$ ipython --no-banner

In [1]: import numpy as np

In [2]: np.set_printoptions(precision=2, suppress=True, linewidth=200, sign=" ")

In [3]: W0 = np.loadtxt("sample13.csv", delimiter=",")

In [4]: W0
Out[4]: 
array([[ 5.,  0.,  4.],
       [ 0.,  5.,  0.],
       [ 4.,  0.,  5.]])

In [5]: rng = np.random.default_rng(26)

In [6]: idx = rng.permutation(3)

In [7]: out = W0[:, idx] * rng.choice([-1, 1], 3)

In [8]: out
Out[8]: 
array([[ 4., -0., -5.],
       [ 0., -5., -0.],
       [ 5., -0., -4.]])

In [9]: U, _, VT = np.linalg.svd(W0.T @ out)

In [10]: np.round(U @ VT, 2) + 0
Out[10]: 
array([[ 0.,  0., -1.],
       [ 0., -1.,  0.],
       [ 1.,  0.,  0.]])

In [11]: idx
Out[11]: array([ 2,  1,  0])

In [12]: x = np.array([1, 0, 2])

In [13]: a = np.maximum(out @ x, 0)

In [14]: np.maximum(out @ x, 0) - np.maximum(-out @ x, 0)
Out[14]: array([-6.,  0., -3.])

In [15]: np.flatnonzero(a > 1e-9)
Out[15]: array([], dtype=int64)

In [16]: E = np.load("a.npy")

In [17]: E
Out[17]: 
array([[-2,  6,  2, -6],
       [-2, -6,  2,  6],
       [-3,  9,  3, -9],
       [-3, -9,  3,  9]])

In [18]: rank = np.linalg.matrix_rank(E)

In [19]: rank
Out[19]: np.int64(2)

In [20]: null = np.linalg.svd(E)[2][rank:].T

In [21]: null.shape
Out[21]: (4, 2)

In [22]: K = np.loadtxt("block14.csv", delimiter=",")

In [23]: K
Out[23]: 
array([[ 0.,  3., -3.,  0.,  0.,  0.],
       [-3.,  2.,  2.,  0.,  0.,  0.],
       [-3., -2.,  1.,  0.,  0.,  0.],
       [ 0., -3.,  3.,  0.,  0.,  0.],
       [ 3., -2., -2.,  0.,  0.,  0.],
       [ 3.,  2., -1.,  0.,  0.,  0.]])

In [24]: rank = np.linalg.matrix_rank(K)

In [25]: rank
Out[25]: np.int64(3)

In [26]: null = np.linalg.svd(K)[2][rank:].T

In [27]: np.allclose(K @ null, 0)
Out[27]: True

In [28]: [int(np.linalg.matrix_rank(K[:i])) for i in range(1, len(K) + 1)]
Out[28]: [1, 2, 3, 3, 3, 3]

In [29]: K @ null
Out[29]: 
array([[ 0.,  0.,  0.],
       [ 0.,  0.,  0.],
       [ 0.,  0.,  0.],
       [ 0.,  0.,  0.],
       [ 0.,  0.,  0.],
       [ 0.,  0.,  0.]])

In [30]: np.linalg.matrix_rank(K.T @ K), np.linalg.matrix_rank(K @ K.T)
Out[30]: (np.int64(3), np.int64(3))

In [31]: [int(np.linalg.matrix_rank(K[:, :j + 1])) for j in range(6)]
Out[31]: [1, 2, 3, 3, 3, 3]

In [32]: [int(np.linalg.matrix_rank(np.delete(K, i, axis=0))) for i in range(6)]
Out[32]: [3, 3, 3, 3, 3, 3]

In [33]: round(float(np.linalg.norm(K, 2) / np.linalg.norm(K)), 2)
Out[33]: 0.75

In [34]: np.argsort(-np.linalg.norm(K, axis=0).round(6), kind="stable")[:3]
Out[34]: array([ 0,  1,  2])

In [35]: out = K / np.linalg.norm(K, axis=1, keepdims=True)

In [36]: G = out @ out.T

In [37]: G[5]
Out[37]: array([ 0.57, -0.45, -1.  , -0.57,  0.45,  1.  ])

In [38]: np.argwhere(np.triu(np.abs(G) > 0.95, 1))
Out[38]: 
array([[ 0,  3],
       [ 1,  4],
       [ 2,  5]])

In [39]: G.round(2) + 0
Out[39]: 
array([[ 1.  ,  0.  , -0.57, -1.  ,  0.  ,  0.57],
       [ 0.  ,  1.  ,  0.45,  0.  , -1.  , -0.45],
       [-0.57,  0.45,  1.  ,  0.57, -0.45, -1.  ],
       [-1.  ,  0.  ,  0.57,  1.  ,  0.  , -0.57],
       [ 0.  , -1.  , -0.45,  0.  ,  1.  ,  0.45],
       [ 0.57, -0.45, -1.  , -0.57,  0.45,  1.  ]])

In [40]: (np.abs(G) > 0.9).astype(int)
Out[40]: 
array([[ 1,  0,  0,  1,  0,  0],
       [ 0,  1,  0,  0,  1,  0],
       [ 0,  0,  1,  0,  0,  1],
       [ 1,  0,  0,  1,  0,  0],
       [ 0,  1,  0,  0,  1,  0],
       [ 0,  0,  1,  0,  0,  1]])

In [41]: U, s, VT = np.linalg.svd(K)

In [42]: np.argmax(s[:-1] / (s[1:] + 1e-6)) + 1
Out[42]: np.int64(3)

In [43]: out = U[:, :3] @ np.diag(s[:3]) @ VT[:3]

In [44]: np.linalg.matrix_rank(K, rtol=0.05)
Out[44]: np.int64(3)

In [45]: def softmax(z):
    ...:     e = np.exp(z - z.max(axis=-1, keepdims=True))
    ...:     return e / e.sum(axis=-1, keepdims=True)
    ...: 

In [46]: softmax(K).sum(axis=1)
Out[46]: array([ 1.,  1.,  1.,  1.,  1.,  1.])

In [47]: np.round(softmax(10 * K[2]), 2) + 0
Out[47]: array([ 0.,  0.,  1.,  0.,  0.,  0.])

In [48]: scores = K @ K.T / np.sqrt(6)

In [49]: softmax(scores).round(6).argmax(axis=1)
Out[49]: array([ 0,  1,  2,  3,  4,  5])

In [50]: softmax(scores)[2] @ K
Out[50]: array([-2.67, -1.92,  1.27,  0.  ,  0.  ,  0.  ])

In [51]: arr = np.array([[3, 2, 0, 0], [-3, 3, 0, 0], [0, 0, 3, 2], [0, 0, -3, 3]])

In [52]: out = arr / np.sqrt((arr ** 2).mean(axis=1, keepdims=True))

In [53]: out[2]
Out[53]: array([ 0.  ,  0.  ,  1.66,  1.11])

In [54]: np.sort(np.linalg.eigvals(arr).real)
Out[54]: array([ 3.,  3.,  3.,  3.])

In [55]: (np.linalg.matrix_power((arr != 0) + (arr.T != 0) + np.eye(4), 4) > 0).astype(int)
Out[55]: 
array([[ 1,  1,  0,  0],
       [ 1,  1,  0,  0],
       [ 0,  0,  1,  1],
       [ 0,  0,  1,  1]])

In [56]: round(float(np.linalg.det(arr)), 2)
Out[56]: 225.0

In [57]: Q = arr.astype(float).copy()

In [58]: for j in range(4):
    ...:     Q[:, j] -= Q[:, :j] @ (Q[:, :j].T @ Q[:, j])
    ...:     Q[:, j] /= np.linalg.norm(Q[:, j])
    ...: 

In [59]: np.round(Q.T @ Q, 2) + 0
Out[59]: 
array([[ 1.,  0.,  0.,  0.],
       [ 0.,  1.,  0.,  0.],
       [ 0.,  0.,  1.,  0.],
       [ 0.,  0.,  0.,  1.]])

In [60]: x = np.array([3, -2, 0, 1])

In [61]: rhs = arr @ x

In [62]: rhs
Out[62]: array([  5, -15,   2,   3])

In [63]: np.linalg.solve(arr, rhs)
Out[63]: array([ 3., -2.,  0.,  1.])

In [64]: np.round(np.linalg.solve(arr.T, arr[2]), 2) + 0
Out[64]: array([ 0.,  0.,  1.,  0.])

In [65]: np.linalg.solve(arr, arr[:, 1])
Out[65]: array([ 0.,  1.,  0.,  0.])

In [66]: np.linalg.solve(arr, 5 * rhs)
Out[66]: array([ 15., -10.,   0.,   5.])

In [67]: X = np.loadtxt("arr.csv", delimiter=",")

In [68]: X
Out[68]: 
array([[  1.91,  -2.4 ,   0.07],
       [  6.92,  -0.49,  -6.6 ],
       [  0.09,  -1.33,   1.02],
       [  8.54,   1.  ,  -9.51],
       [  7.11,  -3.07,  -4.57],
       [  7.1 ,  -3.12,  -4.58],
       [  4.68,   5.82,  -9.69],
       [  6.43,   6.04, -11.56],
       [  4.99,   1.91,  -6.69],
       [  3.87,  -6.09,   1.23],
       [ -1.49,  -2.82,   3.91],
       [  1.71,   0.17,  -1.91],
       [  4.81,   4.49,  -8.69],
       [ -0.29,   3.87,  -2.99],
       [  1.88,  -2.4 ,   0.09],
       [ -8.6 ,   0.31,   8.48],
       [ -2.21,   6.31,  -3.11],
       [ -4.89,  -3.18,   7.68],
       [  8.94,  -4.17,  -5.5 ],
       [ -1.74,  -0.19,   1.92],
       [ -7.12,   3.06,   4.6 ],
       [ -3.72,   3.44,   0.79],
       [ -5.12,  -0.61,   5.69],
       [ -7.12,   3.08,   4.62],
       [ -1.78,   1.1 ,   0.9 ]])

In [69]: np.linalg.matrix_rank(X, rtol=0.1)
Out[69]: np.int64(2)

In [70]: round(float(np.linalg.norm(X, 2) / np.linalg.norm(X)), 2)
Out[70]: 0.89

In [71]: F = np.loadtxt("test11.csv", delimiter=",")

In [72]: F
Out[72]: 
array([[-2.49, -0.29, -1.74, -2.59],
       [ 2.66, -2.11, -0.32, -2.1 ],
       [ 1.66,  2.93, -2.09, -0.52],
       [ 0.  , -1.7 , -2.91,  2.15]])

In [73]: U, s, VT = np.linalg.svd(W0, full_matrices=False)

In [74]: np.round(U.T @ U, 2) + 0
Out[74]: 
array([[ 1.,  0.,  0.],
       [ 0.,  1.,  0.],
       [ 0.,  0.,  1.]])

In [75]: np.allclose(U * s @ VT, W0)
Out[75]: True

In [76]: s
Out[76]: array([ 9.,  5.,  1.])

In [77]: U.shape, s.shape, VT.shape
Out[77]: ((3, 3), (3,), (3, 3))

In [78]: np.abs(VT[0])
Out[78]: array([ 0.71,  0.  ,  0.71])

In [79]: M = np.eye(4, dtype=int)[rng.permutation(4)] * np.array([1, 3, 1, -1])

In [80]: M
Out[80]: 
array([[ 0,  0,  0, -1],
       [ 0,  3,  0,  0],
       [ 1,  0,  0,  0],
       [ 0,  0,  1,  0]])

In [81]: np.round(softmax(10 * M[0]), 2) + 0
Out[81]: array([ 0.33,  0.33,  0.33,  0.  ])

In [82]: softmax(M[0])
Out[82]: array([ 0.3 ,  0.3 ,  0.3 ,  0.11])

In [83]: softmax(M).sum(axis=1)
Out[83]: array([ 1.,  1.,  1.,  1.])

In [84]: softmax(M[0] + 4)
Out[84]: array([ 0.3 ,  0.3 ,  0.3 ,  0.11])

In [85]: scores = M @ M.T / np.sqrt(4)

In [86]: softmax(scores + np.triu(np.full(scores.shape, -np.inf), 1))
Out[86]: 
array([[ 1.  ,  0.  ,  0.  ,  0.  ],
       [ 0.01,  0.99,  0.  ,  0.  ],
       [ 0.27,  0.27,  0.45,  0.  ],
       [ 0.22,  0.22,  0.22,  0.35]])

In [87]: idx = rng.permutation(4)

In [88]: idx
Out[88]: array([ 0,  3,  2,  1])

In [89]: out = M[idx][:, idx]

In [90]: np.allclose(out, M)
Out[90]: False

In [91]: np.trace(out)
Out[91]: np.int64(3)

In [92]: out
Out[92]: 
array([[ 0, -1,  0,  0],
       [ 0,  0,  1,  0],
       [ 1,  0,  0,  0],
       [ 0,  0,  0,  3]])

In [93]: np.sort(np.abs(np.linalg.eigvals(out)))
Out[93]: array([ 1.,  1.,  1.,  3.])

In [94]: np.diag(out)
Out[94]: array([ 0,  0,  0,  3])

In [95]: np.linalg.norm(M, axis=1)
Out[95]: array([ 1.,  3.,  1.,  1.])

In [96]: round(float(np.linalg.norm(M, "nuc")), 2)
Out[96]: 6.0

In [97]: round(np.linalg.norm(M[2], 1), 2), round(np.linalg.norm(M[2], np.inf), 2)
Out[97]: (np.float64(1.0), np.float64(1.0))

In [98]: round(float(np.linalg.norm(M) ** 2 / np.linalg.norm(M, 2) ** 2), 2)
Out[98]: 1.33

In [99]: np.linalg.norm(M, axis=0)
Out[99]: array([ 1.,  3.,  1.,  1.])

In [100]: np.round(np.linalg.norm(M, 2), 2)
Out[100]: np.float64(3.0)

In [101]: M[2] @ M[0]
Out[101]: np.int64(0)

In [102]: round(float(np.linalg.norm(M, 1)), 2), round(np.linalg.norm(M, np.inf), 2)
Out[102]: (3.0, np.float64(3.0))

In [103]: idx = rng.permutation(4)

In [104]: out = M[:, idx] * rng.choice([-1, 1], 4)

In [105]: out
Out[105]: 
array([[ 0,  0, -1,  0],
       [ 0,  0,  0, -3],
       [ 0,  1,  0,  0],
       [-1,  0,  0,  0]])

In [106]: U, _, VT = np.linalg.svd(M.T @ out)

In [107]: np.linalg.lstsq(M, out)[0]
Out[107]: 
array([[ 0.,  1.,  0.,  0.],
       [ 0.,  0.,  0., -1.],
       [-1.,  0.,  0.,  0.],
       [ 0.,  0.,  1.,  0.]])

In [108]: U @ VT
Out[108]: 
array([[ 0.,  1.,  0.,  0.],
       [ 0.,  0.,  0., -1.],
       [-1.,  0.,  0.,  0.],
       [ 0.,  0.,  1.,  0.]])

In [109]: np.round(np.linalg.det(out.T), 2)
Out[109]: np.float64(3.0)

In [110]: np.linalg.eigvals(out)
Out[110]: array([-0.93+0.93j, -0.93-0.93j,  0.93+0.93j,  0.93-0.93j])

In [111]: np.round(np.linalg.det(2 * out), 2), round(np.linalg.det(out), 2)
Out[111]: (np.float64(48.0), np.float64(3.0))

In [112]: np.round(np.linalg.eigvals(out).sum().real, 2)
Out[112]: np.float64(0.0)

In [113]: np.kron(np.eye(2, dtype=int), out)
Out[113]: 
array([[ 0,  0, -1,  0,  0,  0,  0,  0],
       [ 0,  0,  0, -3,  0,  0,  0,  0],
       [ 0,  1,  0,  0,  0,  0,  0,  0],
       [-1,  0,  0,  0,  0,  0,  0,  0],
       [ 0,  0,  0,  0,  0,  0, -1,  0],
       [ 0,  0,  0,  0,  0,  0,  0, -3],
       [ 0,  0,  0,  0,  0,  1,  0,  0],
       [ 0,  0,  0,  0, -1,  0,  0,  0]])

In [114]: np.einsum("ij,ji->", out, out)
Out[114]: np.int64(0)

In [115]: feats = np.maximum(np.array([[3, 1],
     ...:     [1, -1],
     ...:     [-2, 3],
     ...:     [-2, 3],
     ...:     [2, 3],
     ...:     [-2, -3],
     ...:     [0, 3],
     ...:     [0, 3],
     ...:     [-1, -3],
     ...:     [0, 2],
     ...:     [1, 3],
     ...:     [3, 3],
     ...:     [-2, 0],
     ...:     [2, 3],
     ...:     [-3, -1],
     ...:     [2, 0],
     ...:     [2, 3],
     ...:     [2, 2],
     ...:     [0, -2],
     ...:     [-1, -2],
     ...:     [-2, -2],
     ...:     [1, 1],
     ...:     [3, -3],
     ...:     [1, -3],
     ...:     [3, -3]]) @ np.array([[-9, 5, 7], [7, -3, -2]]) + np.array([-3, 2, -5]), 0)

In [116]: feats
Out[116]: 
array([[  0,  14,  14],
       [  0,  10,   4],
       [ 36,   0,   0],
       [ 36,   0,   0],
       [  0,   3,   3],
       [  0,   1,   0],
       [ 18,   0,   0],
       [ 18,   0,   0],
       [  0,   6,   0],
       [ 11,   0,   0],
       [  9,   0,   0],
       [  0,   8,  10],
       [ 15,   0,   0],
       [  0,   3,   3],
       [ 17,   0,   0],
       [  0,  12,   9],
       [  0,   3,   3],
       [  0,   6,   5],
       [  0,   8,   0],
       [  0,   3,   0],
       [  1,   0,   0],
       [  0,   4,   0],
       [  0,  26,  22],
       [  0,  16,   8],
       [  0,  26,  22]])

In [117]: # row 3 repeats row 2

In [118]: Ac = feats - feats.mean(axis=0)

In [119]: vecs = np.linalg.svd(Ac)[2][:2]

In [120]: out = Ac - Ac @ vecs.T @ vecs

In [121]: np.linalg.norm(out, axis=1).round(6).argmax()
Out[121]: np.int64(18)

In [122]: Ac = feats - feats.mean(axis=0)

In [123]: U, s, VT = np.linalg.svd(Ac, full_matrices=False)

In [124]: np.round(Ac.mean(axis=0), 2) + 0
Out[124]: array([ 0.,  0.,  0.])

In [125]: VT[0] * np.sign(VT[0, np.abs(VT[0]).argmax()])
Out[125]: array([ 0.78, -0.49, -0.39])

In [126]: round(float((s ** 2).sum() ** 2 / (s ** 4).sum()), 2)
Out[126]: 1.71

In [127]: np.linalg.matrix_rank(Ac)
Out[127]: np.int64(3)

In [128]: (np.sign(U[:, 0]) == np.sign(U[0, 0])).astype(int)
Out[128]: array([ 1,  1,  0,  0,  1,  1,  0,  0,  1,  0,  0,  1,  0,  1,  0,  1,  1,  1,  1,  1,  0,  1,  1,  1,  1])

In [129]: np.abs(VT[-1])
Out[129]: array([ 0.05,  0.67,  0.74])

In [130]: s
Out[130]: array([ 62.02,  38.29,   8.56])
